$ ipython --no-banner

In [1]: import numpy as np

In [2]: np.set_printoptions(suppress=True, linewidth=160)

In [3]: def tidy(a):
   ...:     return np.round(a, 2) + 0
   ...: 

In [4]: X = np.loadtxt("data.csv", delimiter=",")

In [5]: tidy(X)
Out[5]: 
array([[-2.37,  0.25,  1.83],
       [-2.78, -0.47,  1.02],
       [-2.19, -1.7 , -1.14],
       [ 0.03, -1.69, -2.48],
       [-2.43, -1.57, -0.8 ],
       [-2.16, -1.72, -1.18],
       [-0.83,  1.38,  2.53],
       [ 1.68,  1.85,  1.67],
       [-2.77, -1.15,  0.02],
       [ 2.35, -0.28, -1.85],
       [-1.01,  1.29,  2.51],
       [ 0.72, -1.43, -2.54],
       [ 1.58, -0.95, -2.37],
       [ 2.81,  0.6 , -0.86],
       [ 2.49,  1.53,  0.7 ],
       [ 1.13, -1.23, -2.49],
       [ 2.78,  0.47, -1.03],
       [-0.09, -1.72, -2.46],
       [ 0.51, -1.52, -2.54],
       [ 2.62,  1.4 ,  0.43]])

In [6]: A2 = X / np.sqrt((X ** 2).mean(axis=1, keepdims=True))

In [7]: tidy(np.linalg.norm(A2, axis=1))
Out[7]: array([1.73, 1.73, 1.73, 1.73, 1.73, 1.73, 1.73, 1.73, 1.73, 1.73, 1.73, 1.73, 1.73, 1.73, 1.73, 1.73, 1.73, 1.73, 1.73, 1.73])

In [8]: np.linalg.matrix_rank(X - X.mean(axis=1, keepdims=True))
Out[8]: np.int64(2)

In [9]: tidy(A2[1])
Out[9]: array([-1.61, -0.27,  0.59])

In [10]: np.linalg.matrix_rank(A2) == np.linalg.matrix_rank(X)
Out[10]: np.True_

In [11]: Xs = X - X.mean(axis=0)

In [12]: vecs = np.linalg.svd(Xs)[2][:2]

In [13]: A2 = Xs - Xs @ vecs.T @ vecs

In [14]: tidy(A2.std(axis=0))
Out[14]: array([0., 0., 0.])

In [15]: tidy(np.diag(vecs.T @ vecs))
Out[15]: array([0.89, 0.39, 0.72])

In [16]: tidy((Xs @ vecs.T).std(axis=0))
Out[16]: array([2.12, 2.02])

In [17]: E = np.load("w.npy")

In [18]: E
Out[18]: 
array([[0, 2, 1],
       [0, 0, 3],
       [0, 0, 0]])

In [19]: np.linalg.matrix_power(E, 3)
Out[19]: 
array([[0, 0, 0],
       [0, 0, 0],
       [0, 0, 0]])

In [20]: np.allclose(E @ E.T, E.T @ E)
Out[20]: False

In [21]: (E + E.T) / 2
Out[21]: 
array([[0. , 1. , 0.5],
       [1. , 0. , 1.5],
       [0.5, 1.5, 0. ]])

In [22]: tidy(np.linalg.det(E))
Out[22]: np.float64(0.0)

In [23]: np.allclose(E, E.T)
Out[23]: False

In [24]: E @ E
Out[24]: 
array([[0, 0, 6],
       [0, 0, 0],
       [0, 0, 0]])

In [25]: tidy(np.sort(np.abs(np.linalg.eigvals(E))))
Out[25]: array([0., 0., 0.])

In [26]: (E - E.T) / 2
Out[26]: 
array([[ 0. ,  1. ,  0.5],
       [-1. ,  0. ,  1.5],
       [-0.5, -1.5,  0. ]])

In [27]: U, s, VT = np.linalg.svd(E)

In [28]: vecs = VT[:(s > 1e-8).sum()]

In [29]: rng = np.random.default_rng(7)

In [30]: vec = E[1] + 3 * E[0] + rng.integers(2) * np.eye(3)[2]

In [31]: vec
Out[31]: array([0., 6., 7.])

In [32]: tidy(vecs.T @ vecs)
Out[32]: 
array([[0., 0., 0.],
       [0., 1., 0.],
       [0., 0., 1.]])

In [33]: tidy(np.linalg.det(E[::-1]))
Out[33]: np.float64(0.0)

In [34]: tidy(np.linalg.eigvals(E).sum().real)
Out[34]: np.float64(0.0)

In [35]: np.einsum("ii->", E)
Out[35]: np.int64(0)

In [36]: tidy(np.linalg.det(2 * E)), tidy(np.linalg.det(E))
Out[36]: (np.float64(0.0), np.float64(0.0))

In [37]: W0 = rng.normal(size=(21, 4))

In [38]: W0 = 3 * W0 / np.linalg.norm(W0, axis=1, keepdims=True)

In [39]: tidy(W0)
Out[39]: 
array([[ 0.83, -0.76, -2.48, -1.26],
       [-1.71,  0.1 ,  2.31, -0.85],
       [-2.13,  1.68,  1.23,  0.36],
       [-1.57, -0.05,  1.17, -2.27],
       [-0.46, -1.91, -1.3 , -1.85],
       [-0.53, -2.87,  0.61,  0.35],
       [-0.22, -2.93, -0.63, -0.06],
       [ 0.18, -2.44, -0.76, -1.56],
       [-1.56,  2.04, -1.55, -0.06],
       [ 2.48, -1.63, -0.31,  0.31],
       [ 0.1 , -2.01,  0.12,  2.22],
       [-2.46,  1.37,  0.19, -1.02],
       [ 2.44,  0.93, -1.47,  0.09],
       [ 1.89, -0.62,  2.24, -0.22],
       [ 1.15,  2.49, -1.17,  0.35],
       [-0.99,  0.27, -2.53, -1.24],
       [-0.3 ,  1.36,  1.74, -2.01],
       [-1.04,  0.85, -2.61, -0.61],
       [-0.2 ,  2.56,  1.4 , -0.67],
       [-0.67, -0.46,  2.78, -0.78],
       [-1.75,  2.04, -0.7 , -1.14]])

In [40]: Xs = (W0 - W0.mean(axis=0)) / W0.std(axis=0)

In [41]: np.argwhere(np.abs(Xs) > 2)
Out[41]: 
array([[ 9,  0],
       [10,  3]])

In [42]: beta = np.linalg.lstsq(np.delete(Xs, 1, axis=1), Xs[:, 1])[0]

In [43]: tidy(1 - np.var(Xs[:, 1] - np.delete(Xs, 1, axis=1) @ beta))
Out[43]: np.float64(0.08)

In [44]: feats = np.load("mat.npy")

In [45]: feats
Out[45]: 
array([[ 1, -1,  1],
       [ 1,  0,  0],
       [ 1,  1,  1],
       [ 1,  2,  4],
       [ 1,  3,  9],
       [ 1,  4, 16],
       [ 1,  5, 25],
       [ 1,  6, 36]])

In [46]: A2 = np.c_[feats[:, :1] @ np.array([[1]]), np.array([-8, 2, 3, -8, 7, 7, 2, -2])]

In [47]: A2
Out[47]: 
array([[ 1, -8],
       [ 1,  2],
       [ 1,  3],
       [ 1, -8],
       [ 1,  7],
       [ 1,  7],
       [ 1,  2],
       [ 1, -2]])

In [48]: np.linalg.matrix_rank(A2)
Out[48]: np.int64(2)

In [49]: tidy(np.linalg.norm(A2 - feats @ np.linalg.lstsq(feats, A2)[0], axis=0))
Out[49]: array([ 0.  , 12.97])

In [50]: tidy(np.linalg.lstsq(feats, A2[:, 0])[0])
Out[50]: array([1., 0., 0.])

In [51]: vec = np.array([-1, -1])

In [52]: rhs = A2 @ vec

In [53]: tidy(np.linalg.lstsq(A2, rhs)[0])
Out[53]: array([-1., -1.])

In [54]: tidy(np.linalg.solve(A2.T @ A2, A2.T @ rhs))
Out[54]: array([-1., -1.])

In [55]: rhs = rhs + 0.3 * rng.normal(size=8)

In [56]: tidy(rhs)
Out[56]: array([ 6.67, -3.  , -4.13,  7.35, -7.8 , -8.01, -2.8 ,  0.9 ])

In [57]: beta, *_ = np.linalg.lstsq(A2, rhs)

In [58]: [round(float(np.linalg.norm(np.linalg.solve(A2.T @ A2 + lam * np.eye(2), A2.T @ rhs))), 2) for lam in (0, 1, 10, 100)]
Out[58]: [1.4, 1.32, 1.06, 0.72]

In [59]: tidy(beta)
Out[59]: array([-0.98, -0.99])
